$ python -q
>>> import numpy as np
>>> np.set_printoptions(suppress=True, linewidth=160)
>>> r0 = np.array([0, 2, 0, 5, 3, 4, 2])
>>> arr = 4 * np.eye(7) + np.outer(r0, r0)
>>> arr
array([[ 4.,  0.,  0.,  0.,  0.,  0.,  0.],
       [ 0.,  8.,  0., 10.,  6.,  8.,  4.],
       [ 0.,  0.,  4.,  0.,  0.,  0.,  0.],
       [ 0., 10.,  0., 29., 15., 20., 10.],
       [ 0.,  6.,  0., 15., 13., 12.,  6.],
       [ 0.,  8.,  0., 20., 12., 20.,  8.],
       [ 0.,  4.,  0., 10.,  6.,  8.,  8.]])
>>> # symmetric
>>> r0 = np.array([-2, -2, 3, -1, -1, 2, -2])
>>> out = arr + np.outer(r0, np.eye(7)[0])
>>> out
array([[ 2.,  0.,  0.,  0.,  0.,  0.,  0.],
       [-2.,  8.,  0., 10.,  6.,  8.,  4.],
       [ 3.,  0.,  4.,  0.,  0.,  0.,  0.],
       [-1., 10.,  0., 29., 15., 20., 10.],
       [-1.,  6.,  0., 15., 13., 12.,  6.],
       [ 2.,  8.,  0., 20., 12., 20.,  8.],
       [-2.,  4.,  0., 10.,  6.,  8.,  8.]])
>>> np.linalg.matrix_rank(np.linalg.inv(out) - np.linalg.inv(arr), tol=1e-8)
np.int64(1)
>>> round(float(np.linalg.det(out) / np.linalg.det(arr)), 2), round(float(1 + np.linalg.solve(arr, r0)[0]), 2)
(0.5, 0.5)
>>> basis = np.array([[0.1, 0.2, -0.2, 2.2]])
>>> rng = np.random.default_rng(746807)
>>> feats = np.array([[-2],
...     [1],
...     [0],
...     [2],
...     [-1],
...     [1],
...     [2],
...     [-2],
...     [2],
...     [0],
...     [2],
...     [0],
...     [1],
...     [0],
...     [-2],
...     [-2],
...     [-1],
...     [-1],
...     [0],
...     [2],
...     [-1],
...     [0]]) @ basis + 0.05 * rng.normal(size=(22, 4))
>>> feats.round(2) + 0
array([[-0.17, -0.45,  0.4 , -4.47],
       [ 0.1 ,  0.16, -0.2 ,  2.26],
       [-0.05, -0.03,  0.04,  0.1 ],
       [ 0.24,  0.39, -0.41,  4.34],
       [-0.1 , -0.2 ,  0.24, -2.19],
       [ 0.08,  0.16, -0.22,  2.22],
       [ 0.11,  0.44, -0.41,  4.37],
       [-0.29, -0.52,  0.45, -4.4 ],
       [ 0.19,  0.32, -0.44,  4.37],
       [-0.04,  0.04, -0.09, -0.04],
       [ 0.18,  0.39, -0.45,  4.39],
       [-0.02,  0.01,  0.04, -0.01],
       [-0.04,  0.24, -0.1 ,  2.12],
       [ 0.01, -0.07, -0.03,  0.09],
       [-0.2 , -0.4 ,  0.5 , -4.47],
       [-0.22, -0.32,  0.36, -4.43],
       [-0.09, -0.25,  0.16, -2.29],
       [-0.12, -0.21,  0.13, -2.17],
       [-0.04,  0.04, -0.04, -0.02],
       [ 0.26,  0.38, -0.37,  4.41],
       [-0.11, -0.21,  0.05, -2.19],
       [ 0.  ,  0.02,  0.06,  0.01]])
>>> Ac = feats - feats.mean(axis=0)
>>> evecs = np.linalg.svd(Ac)[2][:1]
>>> out = Ac - Ac @ evecs.T @ evecs
>>> np.linalg.norm(out, axis=1).round(6).argmax()
np.int64(12)
>>> left, sv, Vt = np.linalg.svd(feats)
>>> np.argmax(sv[:-1] / (sv[1:] + 1e-6)) + 1
np.int64(1)
>>> out = left[:, :1] @ np.diag(sv[:1]) @ Vt[:1]
>>> np.linalg.matrix_rank(out)
np.int64(1)
>>> out.round(2) + 0
array([[-0.2 , -0.41,  0.41, -4.47],
       [ 0.1 ,  0.21, -0.21,  2.26],
       [ 0.  ,  0.01, -0.01,  0.09],
       [ 0.2 ,  0.4 , -0.4 ,  4.35],
       [-0.1 , -0.2 ,  0.2 , -2.19],
       [ 0.1 ,  0.2 , -0.2 ,  2.21],
       [ 0.2 ,  0.4 , -0.4 ,  4.37],
       [-0.2 , -0.41,  0.41, -4.42],
       [ 0.2 ,  0.4 , -0.4 ,  4.37],
       [ 0.  ,  0.  ,  0.  , -0.03],
       [ 0.2 ,  0.4 , -0.4 ,  4.39],
       [ 0.  ,  0.  ,  0.  , -0.01],
       [ 0.1 ,  0.19, -0.19,  2.11],
       [ 0.  ,  0.01, -0.01,  0.09],
       [-0.2 , -0.41,  0.41, -4.48],
       [-0.2 , -0.41,  0.4 , -4.42],
       [-0.1 , -0.21,  0.21, -2.29],
       [-0.1 , -0.2 ,  0.2 , -2.17],
       [ 0.  ,  0.  ,  0.  , -0.02],
       [ 0.2 ,  0.4 , -0.4 ,  4.41],
       [-0.1 , -0.2 ,  0.2 , -2.18],
       [ 0.  ,  0.  ,  0.  ,  0.01]])
>>> G = np.cov(feats, rowvar=False)
>>> np.argsort(-feats.std(axis=0).round(6), kind="stable")
array([3, 2, 1, 0])
>>> G.shape
(4, 4)
>>> np.round(np.polyfit(feats[:, 3], feats[:, 1], 1), 2)
array([ 0.09, -0.01])
>>> np.round(np.corrcoef(feats.T), 2)
array([[ 1.  ,  0.94, -0.95,  0.96],
       [ 0.94,  1.  , -0.97,  0.99],
       [-0.95, -0.97,  1.  , -0.98],
       [ 0.96,  0.99, -0.98,  1.  ]])
>>> G.round(2)
array([[ 0.02,  0.04, -0.04,  0.45],
       [ 0.04,  0.09, -0.08,  0.91],
       [-0.04, -0.08,  0.09, -0.91],
       [ 0.45,  0.91, -0.91,  9.94]])
>>> J = np.load("sample9.npy")
>>> J
array([[ 3.,  2.,  0.,  0.,  0.,  0.,  0.],
       [-3.,  3.,  3.,  0.,  0.,  0.,  0.],
       [-2.,  0.,  1.,  0.,  0.,  0.,  0.],
       [ 0.,  0.,  0., -3., -2.,  0.,  3.],
       [ 0.,  0.,  0.,  0., -1.,  1., -1.],
       [ 0.,  0.,  0.,  1.,  2., -3.,  2.],
       [ 0.,  0.,  0.,  1.,  1.,  3., -3.]])
>>> out = np.linalg.inv(J)
>>> np.round(np.linalg.det(J) * np.linalg.det(out), 2)
np.float64(1.0)
>>> np.allclose(out, J.T)
False
>>> O, evecs = np.linalg.qr(J[:, :1])[0], np.linalg.qr(J[:, 1:])[0]
>>> sv = np.linalg.svd(O.T @ evecs, compute_uv=False)
>>> np.round(np.linalg.norm(O @ O.T - evecs @ evecs.T, 2), 2)
np.float64(1.0)
>>> (sv > 0.9).sum()
np.int64(1)
>>> np.round(np.degrees(np.arccos(sv.clip(0, 1))), 2)
array([5.24])
>>> idx = rng.permutation(7)
>>> idx
array([5, 0, 1, 2, 4, 6, 3])
>>> out = J[idx][:, idx]
>>> round(np.linalg.det(out), 2), np.round(np.linalg.det(J[idx]), 2)
(np.float64(-15.0), np.float64(15.0))
>>> np.round(np.sort(np.abs(np.linalg.eigvals(out))), 2)
array([0.15, 0.31, 0.72, 3.96, 4.47, 4.47, 5.63])
>>> np.trace(out)
np.float64(-3.0)
>>> round(np.linalg.norm(J) ** 2 / np.linalg.norm(J, 2) ** 2, 2)
np.float64(2.73)
>>> round(float(np.linalg.norm(J, 2)), 2)
6.29
>>> np.round(np.linalg.norm(J, axis=1), 2)
array([3.61, 5.2 , 2.24, 4.69, 1.73, 4.24, 4.47])
>>> np.round(np.linalg.norm(J, axis=0), 2)
array([4.69, 3.61, 3.16, 3.32, 3.16, 4.36, 4.8 ])
>>> out = np.array([[-5], [8], [-7], [4], [5]])
>>> M = np.block([[np.zeros((5, 5)), out], [out.T, np.zeros((1, 1))]])
>>> M
array([[ 0.,  0.,  0.,  0.,  0., -5.],
       [ 0.,  0.,  0.,  0.,  0.,  8.],
       [ 0.,  0.,  0.,  0.,  0., -7.],
       [ 0.,  0.,  0.,  0.,  0.,  4.],
       [ 0.,  0.,  0.,  0.,  0.,  5.],
       [-5.,  8., -7.,  4.,  5.,  0.]])
>>> rank = np.linalg.matrix_rank(M)
>>> rank
np.int64(2)
>>> null = np.linalg.svd(M)[2][rank:].T
>>> [int(np.linalg.matrix_rank(M[:, :j + 1])) for j in range(6)]
[1, 1, 1, 1, 1, 2]
>>> np.round(M @ null, 2) + 0
array([[0., 0., 0., 0.],
       [0., 0., 0., 0.],
       [0., 0., 0., 0.],
       [0., 0., 0., 0.],
       [0., 0., 0., 0.],
       [0., 0., 0., 0.]])
>>> np.round(null @ null.T, 2)
array([[ 0.86,  0.22, -0.2 ,  0.11,  0.14,  0.  ],
       [ 0.22,  0.64,  0.31, -0.18, -0.22,  0.  ],
       [-0.2 ,  0.31,  0.73,  0.16,  0.2 ,  0.  ],
       [ 0.11, -0.18,  0.16,  0.91, -0.11,  0.  ],
       [ 0.14, -0.22,  0.2 , -0.11,  0.86,  0.  ],
       [ 0.  ,  0.  ,  0.  ,  0.  ,  0.  ,  0.  ]])
>>> np.allclose(M @ null, 0)
True
>>> np.linalg.matrix_rank(M.T @ M), np.linalg.matrix_rank(M @ M.T)
(np.int64(2), np.int64(2))
